% ipython --no-banner

In [1]: import numpy as np

In [2]: np.set_printoptions(precision=2, suppress=True, linewidth=140, floatmode="fixed")

In [3]: m1 = np.load("dump.npy")

In [4]: m1
Out[4]: 
array([[ 0.00,  0.00,  0.00,  0.00,  0.00,  0.00, -1.00],
       [ 0.00,  0.00, -1.00, -1.00, -1.00, -1.00,  0.00],
       [ 0.00, -1.00,  0.00, -1.00, -1.00, -1.00,  0.00],
       [ 0.00, -1.00, -1.00,  0.00, -1.00, -1.00,  0.00],
       [ 0.00, -1.00, -1.00, -1.00,  0.00, -1.00,  0.00],
       [ 0.00, -1.00, -1.00, -1.00, -1.00,  0.00,  0.00],
       [-1.00,  0.00,  0.00,  0.00,  0.00,  0.00,  0.00]])

In [5]: [round(float(np.linalg.det(m1[:i, :i])), 2) + 0 for i in range(1, 8)]
Out[5]: [0.0, 0.0, 0.0, 0.0, 0.0, 0.0, 4.0]

In [6]: np.all(np.linalg.eigvalsh(m1) > 0)
Out[6]: np.False_

In [7]: vals, evecs = np.linalg.eigh(m1)

In [8]: print(np.linalg.eigvalsh(m1 + -2 * np.eye(7)))
[-6.00 -3.00 -1.00 -1.00 -1.00 -1.00 -1.00]

In [9]: np.round(evecs.T @ m1 @ evecs, 2) + 0
Out[9]: 
array([[-4.00,  0.00,  0.00,  0.00,  0.00,  0.00,  0.00],
       [ 0.00, -1.00,  0.00,  0.00,  0.00,  0.00,  0.00],
       [ 0.00,  0.00,  1.00,  0.00,  0.00,  0.00,  0.00],
       [ 0.00,  0.00,  0.00,  1.00,  0.00,  0.00,  0.00],
       [ 0.00,  0.00,  0.00,  0.00,  1.00,  0.00,  0.00],
       [ 0.00,  0.00,  0.00,  0.00,  0.00,  1.00,  0.00],
       [ 0.00,  0.00,  0.00,  0.00,  0.00,  0.00,  1.00]])

In [10]: np.unique(vals.round(6) + 0, return_counts=True)[1]
Out[10]: array([1, 1, 5])

In [11]: np.round(vals.sum(), 2), np.trace(m1)
Out[11]: (np.float64(0.0), np.float64(0.0))

In [12]: u, v = m1[1], m1[5]

In [13]: print(u @ v)
3.0

In [14]: pr = (u @ v) / (u @ u) * u

In [15]: np.linalg.matrix_rank(np.outer(u, v))
Out[15]: np.int64(1)

In [16]: pr
Out[16]: array([ 0.00,  0.00, -0.75, -0.75, -0.75, -0.75,  0.00])

In [17]: vals, evecs = np.linalg.eigh(m1)

In [18]: x = np.array([9, -8, -8, -3, -4, -3, 0])

In [19]: np.linalg.eigvalsh(m1[1:, 1:])
Out[19]: array([-4.00,  0.00,  1.00,  1.00,  1.00,  1.00])

In [20]: np.abs(m1).sum(axis=1).max(), np.round(np.abs(vals).max(), 2)
Out[20]: (np.float64(4.0), np.float64(4.0))

In [21]: print(evecs * np.maximum(vals, 0) @ evecs.T)
[[ 0.50  0.00  0.00  0.00  0.00  0.00 -0.50]
 [ 0.00  0.80 -0.20 -0.20 -0.20 -0.20  0.00]
 [ 0.00 -0.20  0.80 -0.20 -0.20 -0.20  0.00]
 [ 0.00 -0.20 -0.20  0.80 -0.20 -0.20  0.00]
 [ 0.00 -0.20 -0.20 -0.20  0.80 -0.20  0.00]
 [ 0.00 -0.20 -0.20 -0.20 -0.20  0.80  0.00]
 [-0.50  0.00  0.00  0.00  0.00  0.00  0.50]]

In [22]: m1 @ m1
Out[22]: 
array([[1.00, 0.00, 0.00, 0.00, 0.00, 0.00, 0.00],
       [0.00, 4.00, 3.00, 3.00, 3.00, 3.00, 0.00],
       [0.00, 3.00, 4.00, 3.00, 3.00, 3.00, 0.00],
       [0.00, 3.00, 3.00, 4.00, 3.00, 3.00, 0.00],
       [0.00, 3.00, 3.00, 3.00, 4.00, 3.00, 0.00],
       [0.00, 3.00, 3.00, 3.00, 3.00, 4.00, 0.00],
       [0.00, 0.00, 0.00, 0.00, 0.00, 0.00, 1.00]])

In [23]: np.flatnonzero(np.linalg.matrix_power((m1 != 0) + (m1.T != 0) + np.eye(7), 7)[2])
Out[23]: array([1, 2, 3, 4, 5])

In [24]: np.sort(np.linalg.eigvals(m1).real)
Out[24]: array([-4.00, -1.00,  1.00,  1.00,  1.00,  1.00,  1.00])

In [25]: print(round(float(np.linalg.det(m1)), 2))
4.0

In [26]: (np.linalg.matrix_power((m1 != 0) + (m1.T != 0) + np.eye(7), 7) > 0).astype(int)
Out[26]: 
array([[1, 0, 0, 0, 0, 0, 1],
       [0, 1, 1, 1, 1, 1, 0],
       [0, 1, 1, 1, 1, 1, 0],
       [0, 1, 1, 1, 1, 1, 0],
       [0, 1, 1, 1, 1, 1, 0],
       [0, 1, 1, 1, 1, 1, 0],
       [1, 0, 0, 0, 0, 0, 1]])
